% python3 -q
>>> import numpy as np
>>> from numpy import linalg as LA
>>> np.set_printoptions(precision=2, suppress=True, linewidth=140, floatmode="fixed")
>>> def rd(a):
...     return np.round(a, 2) + 0
... 
>>> m1 = np.load("layer5.npy")
>>> m1
array([[ 1,  0,  0,  0,  0],
       [ 0,  0,  0, -1,  0],
       [ 0,  0,  0,  0, -2],
       [ 0,  0,  0,  0,  0],
       [ 0,  0,  2,  0,  0]])
>>> # rank 4
>>> rd(np.trace(LA.pinv(m1) @ m1))
np.float64(4.0)
>>> try:
...     LA.inv(m1)
... except LA.LinAlgError as e:
...     print(repr(e))
... 
LinAlgError('Singular matrix')
>>> np.abs(np.diag(LA.qr(m1)[1])) > 1e-9
array([ True, False,  True, False,  True])
>>> np.allclose(m1[:-1].T @ LA.lstsq(m1[:-1].T, m1[-1])[0], m1[-1])
False
>>> left, s, Vh = LA.svd(m1)
>>> evecs = Vh[:(s > 1e-8).sum()]
>>> rng = np.random.default_rng(955420)
>>> vec = m1[2] + -1 * m1[0] + rng.integers(2) * np.eye(5)[1]
>>> vec
array([-1.00,  0.00,  0.00,  0.00, -2.00])
>>> rd(LA.norm(vec - evecs.T @ evecs @ vec))
np.float64(0.0)
>>> np.allclose(evecs.T @ evecs @ vec, vec)
True
>>> np.diag(evecs.T @ evecs)
array([1.00, 0.00, 1.00, 1.00, 1.00])
>>> rk = LA.matrix_rank(m1)
>>> rk
np.int64(4)
>>> N = LA.svd(m1)[2][rk:].T
>>> N[:, 0] / N[np.abs(N[:, 0]).round(6).argmax(), 0]
array([0.00, 1.00, 0.00, 0.00, 0.00])
>>> m1 @ N
array([[0.00],
       [0.00],
       [0.00],
       [0.00],
       [0.00]])
>>> [int(LA.matrix_rank(np.delete(m1, i, axis=0))) for i in range(5)]
[3, 3, 3, 4, 3]
>>> [int(LA.matrix_rank(m1[:i])) for i in range(1, len(m1) + 1)]
[1, 2, 3, 3, 4]
>>> B = np.array([[4, 2, -1], [3, 5, 4], [4, 5, 5]])
>>> Z = np.array([[3, -1], [3, 1]])
>>> K = np.block([[B, np.zeros((3, 2))], [np.zeros((2, 3)), Z]])
>>> K
array([[ 4.00,  2.00, -1.00,  0.00,  0.00],
       [ 3.00,  5.00,  4.00,  0.00,  0.00],
       [ 4.00,  5.00,  5.00,  0.00,  0.00],
       [ 0.00,  0.00,  0.00,  3.00, -1.00],
       [ 0.00,  0.00,  0.00,  3.00,  1.00]])
>>> idx = rng.permutation(5)
>>> B = K[:, idx] * rng.choice([-1, 1], 5)
>>> B
array([[-4.00,  0.00,  2.00, -1.00, -0.00],
       [-3.00,  0.00,  5.00,  4.00, -0.00],
       [-4.00,  0.00,  5.00,  5.00, -0.00],
       [-0.00, -1.00,  0.00,  0.00, -3.00],
       [-0.00,  1.00,  0.00,  0.00, -3.00]])
>>> left, _, Vh = LA.svd(K.T @ B)
>>> idx
array([0, 4, 1, 2, 3])
>>> rd(LA.lstsq(K, B)[0])
array([[-1.00,  0.00,  0.00,  0.00,  0.00],
       [ 0.00,  0.00,  1.00,  0.00,  0.00],
       [ 0.00,  0.00,  0.00,  1.00,  0.00],
       [ 0.00,  0.00,  0.00,  0.00, -1.00],
       [ 0.00,  1.00,  0.00,  0.00,  0.00]])
>>> rd(left @ Vh)
array([[-1.00,  0.00,  0.00,  0.00,  0.00],
       [ 0.00,  0.00,  1.00,  0.00,  0.00],
       [ 0.00,  0.00,  0.00,  1.00,  0.00],
       [ 0.00,  0.00,  0.00,  0.00, -1.00],
       [ 0.00,  1.00,  0.00,  0.00,  0.00]])
>>> q = K.astype(float).copy()
>>> for j in range(5):
...     q[:, j] -= q[:, :j] @ (q[:, :j].T @ q[:, j])
...     q[:, j] /= LA.norm(q[:, j])
... 
>>> rd(q.T @ K)
array([[6.40, 6.72, 4.37, 0.00, 0.00],
       [0.00, 2.98, 4.57, 0.00, 0.00],
       [0.00, 0.00, 1.41, 0.00, 0.00],
       [0.00, 0.00, 0.00, 4.24, 0.00],
       [0.00, 0.00, 0.00, 0.00, 1.41]])
>>> rd(q.T @ q)
array([[1.00, 0.00, 0.00, 0.00, 0.00],
       [0.00, 1.00, 0.00, 0.00, 0.00],
       [0.00, 0.00, 1.00, 0.00, 0.00],
       [0.00, 0.00, 0.00, 1.00, 0.00],
       [0.00, 0.00, 0.00, 0.00, 1.00]])
>>> rd(q)
array([[ 0.62, -0.74, -0.26,  0.00,  0.00],
       [ 0.47,  0.62, -0.63,  0.00,  0.00],
       [ 0.62,  0.27,  0.73,  0.00,  0.00],
       [ 0.00,  0.00,  0.00,  0.71, -0.71],
       [ 0.00,  0.00,  0.00,  0.71,  0.71]])
>>> B = q / LA.norm(q, axis=1, keepdims=True)
>>> G = B @ B.T
>>> np.degrees(np.arccos(np.clip(G[0, 3], -1, 1)))
np.float64(90.0)
>>> rd(LA.norm(B, axis=1))
array([1.00, 1.00, 1.00, 1.00, 1.00])
>>> rd(G)
array([[1.00, 0.00, 0.00, 0.00, 0.00],
       [0.00, 1.00, 0.00, 0.00, 0.00],
       [0.00, 0.00, 1.00, 0.00, 0.00],
       [0.00, 0.00, 0.00, 1.00, 0.00],
       [0.00, 0.00, 0.00, 0.00, 1.00]])
>>> F = -2 * np.eye(9) + np.ones((9, 9))
>>> F
array([[-1.00,  1.00,  1.00,  1.00,  1.00,  1.00,  1.00,  1.00,  1.00],
       [ 1.00, -1.00,  1.00,  1.00,  1.00,  1.00,  1.00,  1.00,  1.00],
       [ 1.00,  1.00, -1.00,  1.00,  1.00,  1.00,  1.00,  1.00,  1.00],
       [ 1.00,  1.00,  1.00, -1.00,  1.00,  1.00,  1.00,  1.00,  1.00],
       [ 1.00,  1.00,  1.00,  1.00, -1.00,  1.00,  1.00,  1.00,  1.00],
       [ 1.00,  1.00,  1.00,  1.00,  1.00, -1.00,  1.00,  1.00,  1.00],
       [ 1.00,  1.00,  1.00,  1.00,  1.00,  1.00, -1.00,  1.00,  1.00],
       [ 1.00,  1.00,  1.00,  1.00,  1.00,  1.00,  1.00, -1.00,  1.00],
       [ 1.00,  1.00,  1.00,  1.00,  1.00,  1.00,  1.00,  1.00, -1.00]])
>>> try:
...     LA.cholesky(F)
... except LA.LinAlgError as e:
...     print("failed:", e)
... 
failed: Matrix is not positive definite
>>> np.all(LA.eigvalsh(F) > 0)
np.False_
>>> rd(LA.eigvalsh(F).min())
np.float64(-2.0)
>>> [round(float(LA.det(F[:i, :i])), 2) + 0 for i in range(1, 10)]
[-1.0, 0.0, 4.0, -16.0, 48.0, -128.0, 320.0, -768.0, 1792.0]
>>> W0 = np.array([[9.0, -2.0, -6.0, 0.0, 0.0],
...     [-2.0, 6.0, 3.0, 0.0, 0.0],
...     [-6.0, 3.0, 14.0, 0.0, 0.0],
...     [0.0, 0.0, 0.0, 5.0, 0.0],
...     [0.0, 0.0, 0.0, 0.0, 5.0]])
>>> B = LA.inv(W0)
>>> rd(LA.inv(B))
array([[ 9.00, -2.00, -6.00,  0.00,  0.00],
       [-2.00,  6.00,  3.00,  0.00,  0.00],
       [-6.00,  3.00, 14.00,  0.00,  0.00],
       [ 0.00,  0.00,  0.00,  5.00,  0.00],
       [ 0.00,  0.00,  0.00,  0.00,  5.00]])
>>> (np.abs(B) > 1e-9).astype(int)
array([[1, 1, 1, 0, 0],
       [1, 1, 1, 0, 0],
       [1, 1, 1, 0, 0],
       [0, 0, 0, 1, 0],
       [0, 0, 0, 0, 1]])
>>> rd(B)
array([[ 0.16,  0.02,  0.06,  0.00,  0.00],
       [ 0.02,  0.19, -0.03,  0.00,  0.00],
       [ 0.06, -0.03,  0.11,  0.00,  0.00],
       [ 0.00,  0.00,  0.00,  0.20,  0.00],
       [ 0.00,  0.00,  0.00,  0.00,  0.20]])
>>> rd(W0 @ B)
array([[1.00, 0.00, 0.00, 0.00, 0.00],
       [0.00, 1.00, 0.00, 0.00, 0.00],
       [0.00, 0.00, 1.00, 0.00, 0.00],
       [0.00, 0.00, 0.00, 1.00, 0.00],
       [0.00, 0.00, 0.00, 0.00, 1.00]])
>>> rd(LA.det(W0) * LA.det(B))
np.float64(1.0)
>>> np.allclose(B, W0.T)
False
>>> rd(LA.slogdet(W0)[0])
np.float64(1.0)
>>> rd(LA.cond(W0))
np.float64(3.8)
